% python3 -q
>>> import numpy as np
>>> from numpy import linalg as LA
>>> np.set_printoptions(precision=2, suppress=True, linewidth=160)
>>> data = np.load("m.npy")
>>> print(data)
[[ -7.  -4.   5.   0.]
 [  0.  -1.   0.   0.]
 [-10.  -8.   8.   0.]
 [-10.  -8.   5.   3.]]
>>> M2 = data[0, 0] * data[1:] - np.outer(data[1:, 0], data[0])
>>> print(M2)
[[  0.   7.  -0.  -0.]
 [  0.  16.  -6.   0.]
 [  0.  16.  15. -21.]]
>>> print(data[:, 0] / data[0, 0])
[ 1.   -0.    1.43  1.43]
>>> print(LA.matrix_rank(M2), LA.matrix_rank(data))
3 4
>>> print(np.flatnonzero(~M2.round(6).any(axis=1)))
[]
>>> print(LA.matrix_rank(data))
4
>>> print(np.abs(data).max())
10.0
>>> print(data.sum(axis=1))
[ -6.  -1. -10. -10.]
>>> print(data - data[0])
[[ 0.  0.  0.  0.]
 [ 7.  3. -5.  0.]
 [-3. -4.  3.  0.]
 [-3. -4.  0.  3.]]
>>> print(np.count_nonzero(data))
11
>>> data[:, 4]
Traceback (most recent call last):
  File "<python-input-15>", line 1, in <module>
    data[:, 4]
    ~~~~^^^^^^
IndexError: index 4 is out of bounds for axis 1 with size 4
>>> print(data.sum(axis=0))
[-27. -21.  18.   3.]
>>> Q = data.astype(float).copy()
>>> for j in range(4):
...     Q[:, j] -= Q[:, :j] @ (Q[:, :j].T @ Q[:, j])
...     Q[:, j] /= LA.norm(Q[:, j])
... 
>>> print(np.round(Q.T @ data, 2) + 0)
[[ 15.78  11.91 -10.46  -1.9 ]
 [  0.     1.75   0.33  -0.77]
 [  0.     0.     2.13  -2.17]
 [  0.     0.     0.     0.31]]
>>> print(np.round(Q.T @ Q, 2) + 0)
[[1. 0. 0. 0.]
 [0. 1. 0. 0.]
 [0. 0. 1. 0.]
 [0. 0. 0. 1.]]
>>> rng = np.random.default_rng(584)
>>> z = rng.permutation(4)
>>> M2 = data[:, z] * rng.choice([-1, 1], 4)
>>> print(M2)
[[  5.  -7.   0.  -4.]
 [  0.   0.   0.  -1.]
 [  8. -10.   0.  -8.]
 [  5. -10.   3.  -8.]]
>>> Uu, _, Vh = LA.svd(data.T @ M2)
>>> print(z)
[2 0 3 1]
>>> print(np.round(LA.lstsq(data, M2)[0], 2) + 0)
[[0. 1. 0. 0.]
 [0. 0. 0. 1.]
 [1. 0. 0. 0.]
 [0. 0. 1. 0.]]
>>> A = np.load("arr.npy")
>>> print(A)
[[0 0 1 0 1 1 0 0 0 1 0 0 0 0]
 [0 0 0 1 0 0 0 0 0 0 0 0 0 0]
 [1 0 0 0 0 0 0 0 0 1 0 0 0 0]
 [0 1 0 0 0 0 0 1 0 0 1 0 0 0]
 [1 0 0 0 0 1 0 0 0 1 0 0 0 0]
 [1 0 0 0 1 0 0 0 0 0 0 0 0 0]
 [0 0 0 0 0 0 0 0 1 0 0 1 0 1]
 [0 0 0 1 0 0 0 0 0 0 1 0 0 0]
 [0 0 0 0 0 0 1 0 0 0 0 1 1 1]
 [1 0 1 0 1 0 0 0 0 0 0 0 0 0]
 [0 0 0 1 0 0 0 1 0 0 0 0 0 0]
 [0 0 0 0 0 0 1 0 1 0 0 0 1 1]
 [0 0 0 0 0 0 0 0 1 0 0 1 0 0]
 [0 0 0 0 0 0 1 0 1 0 0 1 0 0]]
>>> u, v = A[13], A[6]
>>> print(u @ v)
2
>>> p = (u @ v) / (u @ u) * u
>>> print(round(float(LA.norm(u + v) ** 2 + LA.norm(u - v) ** 2), 2))
12.0
>>> print(round(float((v - p) @ u), 2))
0.0
>>> print(v - p)
[ 0.    0.    0.    0.    0.    0.   -0.67  0.    0.33  0.    0.    0.33  0.    1.  ]
